$ ipython --no-banner

In [1]: import numpy as np

In [2]: import numpy.linalg as la

In [3]: np.set_printoptions(precision=2, suppress=True, linewidth=120, floatmode="fixed")

In [4]: def rd(a):
   ...:     return np.round(a, 2) + 0
   ...: 

In [5]: F = np.loadtxt("block13.csv", delimiter=",")

In [6]: print(rd(F))
[[-13.09 -12.59 -19.23  -7.78  -5.57   0.49   3.19]
 [-13.03 -12.53 -19.14  -7.73  -5.56   0.50   3.17]
 [-11.23 -10.47 -16.20  -6.40  -5.26   0.76   2.65]
 [ -9.80  -8.88 -13.87  -5.36  -5.00   0.93   2.22]
 [ -6.26  -5.09  -8.13  -2.93  -4.18   1.18   1.10]
 [ -4.65  -3.49  -5.56  -1.92  -3.68   1.16   0.56]
 [ -4.51  -3.35  -5.33  -1.83  -3.63   1.16   0.51]
 [ -4.07  -2.94  -4.64  -1.57  -3.47   1.13   0.36]
 [ -3.81  -2.71  -4.24  -1.43  -3.37   1.11   0.27]
 [ -3.23  -2.19  -3.35  -1.12  -3.11   1.04   0.08]
 [ -2.44  -1.55  -2.17  -0.73  -2.69   0.89  -0.18]
 [ -1.77  -1.07  -1.25  -0.47  -2.24   0.70  -0.38]
 [ -1.43  -0.86  -0.83  -0.36  -1.96   0.57  -0.45]
 [ -0.89  -0.57  -0.28  -0.23  -1.37   0.32  -0.50]
 [  0.18   0.19   0.00   0.10   0.25   0.01   0.18]
 [  0.43   0.51   0.02   0.28   0.57   0.08   0.46]
 [  0.57   0.70   0.04   0.38   0.72   0.13   0.60]
 [  1.99   2.93   0.65   1.75   1.80   0.94   1.92]
 [  4.22   6.68   2.32   4.15   2.75   2.46   3.52]
 [  5.18   8.30   3.16   5.20   3.05   3.12   4.11]
 [  5.30   8.52   3.28   5.33   3.09   3.21   4.18]
 [  7.64  12.49   5.53   7.92   3.68   4.85   5.46]
 [  9.36  15.40   7.29   9.82   4.03   6.04   6.30]
 [ 13.92  23.12  12.26  14.88   4.80   9.20   8.31]
 [ 16.29  27.11  14.94  17.50   5.12  10.81   9.25]]

In [7]: print(la.cond(F) > 100)
True
